$ python3 -q
>>> import numpy as np
>>> from numpy import linalg as LA
>>> np.set_printoptions(suppress=True, linewidth=160)
>>> rnd = lambda a: np.round(a, 2) + 0
>>> m1 = np.load("sample8.npy")
>>> print(m1)
[[-2.  1.  0.  0.  0.  0.]
 [ 0. -2.  1.  0.  0.  0.]
 [ 0.  0. -2.  1.  0.  0.]
 [ 0.  0.  0. -2.  1.  0.]
 [ 0.  0.  0.  0. -2.  1.]
 [ 0.  0.  0.  0.  0. -2.]]
>>> # triangular: eigenvalues sit on the diagonal
>>> print(m1 @ m1)
[[ 4. -4.  1.  0.  0.  0.]
 [ 0.  4. -4.  1.  0.  0.]
 [ 0.  0.  4. -4.  1.  0.]
 [ 0.  0.  0.  4. -4.  1.]
 [ 0.  0.  0.  0.  4. -4.]
 [ 0.  0.  0.  0.  0.  4.]]
>>> print(rnd(np.sort(LA.eigvals(m1))))
[-2. -2. -2. -2. -2. -2.]
>>> print(np.prod(np.diag(m1)), rnd(LA.det(m1)))
64.0 64.0
>>> feats = np.loadtxt("out16.csv", delimiter=",")
>>> print(feats)
[[ 1.96  1.97  2.93  3.    2.01]
 [ 2.01  2.01  3.03  3.01  2.01]
 [ 1.99  2.    2.98  2.98  2.01]
 [ 1.99  2.01  2.99  3.    1.99]
 [ 2.04  1.98  3.01  3.    2.02]
 [ 2.    1.98  2.98  3.03  1.97]
 [ 2.02  1.99  2.96  2.99  2.02]
 [ 2.    1.97  2.96  3.01  1.98]
 [ 2.01  1.98  2.98  2.99  2.  ]
 [ 1.99  2.    2.99  2.97  2.  ]
 [ 2.01  2.03  2.98  3.    2.  ]
 [ 1.98  1.99  2.99  3.01  2.02]
 [ 1.97  2.01  2.99  3.    2.03]
 [ 1.    2.97  2.96  0.01 -0.05]
 [ 1.01  3.01  3.    0.01 -0.01]
 [ 0.97  3.    3.01 -0.02 -0.02]
 [ 1.04  2.99  2.99  0.    0.  ]
 [ 1.02  3.01  3.05  0.    0.  ]
 [ 1.02  2.99  3.    0.01  0.02]
 [ 1.01  2.98  3.02 -0.01  0.03]
 [ 1.02  3.    2.99 -0.05 -0.01]
 [ 0.99  2.99  3.01 -0.01 -0.01]
 [ 1.    3.03  2.97  0.01 -0.01]
 [ 1.01  3.    3.01 -0.03  0.  ]
 [ 0.99  2.98  3.   -0.02  0.  ]
 [ 1.01  3.01  3.01  0.02 -0.02]
 [ 0.01  1.    2.03  2.01  2.02]
 [ 0.    0.97  2.01  1.99  2.  ]
 [-0.02  1.01  1.99  1.98  1.98]
 [ 0.    1.    1.98  1.98  2.01]
 [ 0.    0.97  2.01  2.    1.97]
 [-0.02  1.02  1.99  2.01  2.02]
 [ 0.01  0.95  1.98  1.99  1.98]
 [-0.02  0.99  2.    2.02  2.02]
 [ 0.02  0.98  2.    1.99  1.97]
 [ 0.01  1.01  2.    2.01  2.04]
 [ 0.03  0.96  2.01  2.01  1.99]
 [-0.02  0.99  2.    2.    1.98]
 [ 0.03  0.99  2.    2.03  2.03]]
>>> O, vecs = LA.qr(feats[:, :4])[0], LA.qr(feats[:, 4:])[0]
>>> sv = LA.svd(O.T @ vecs, compute_uv=False)
>>> print((sv > 0.9).sum())
1
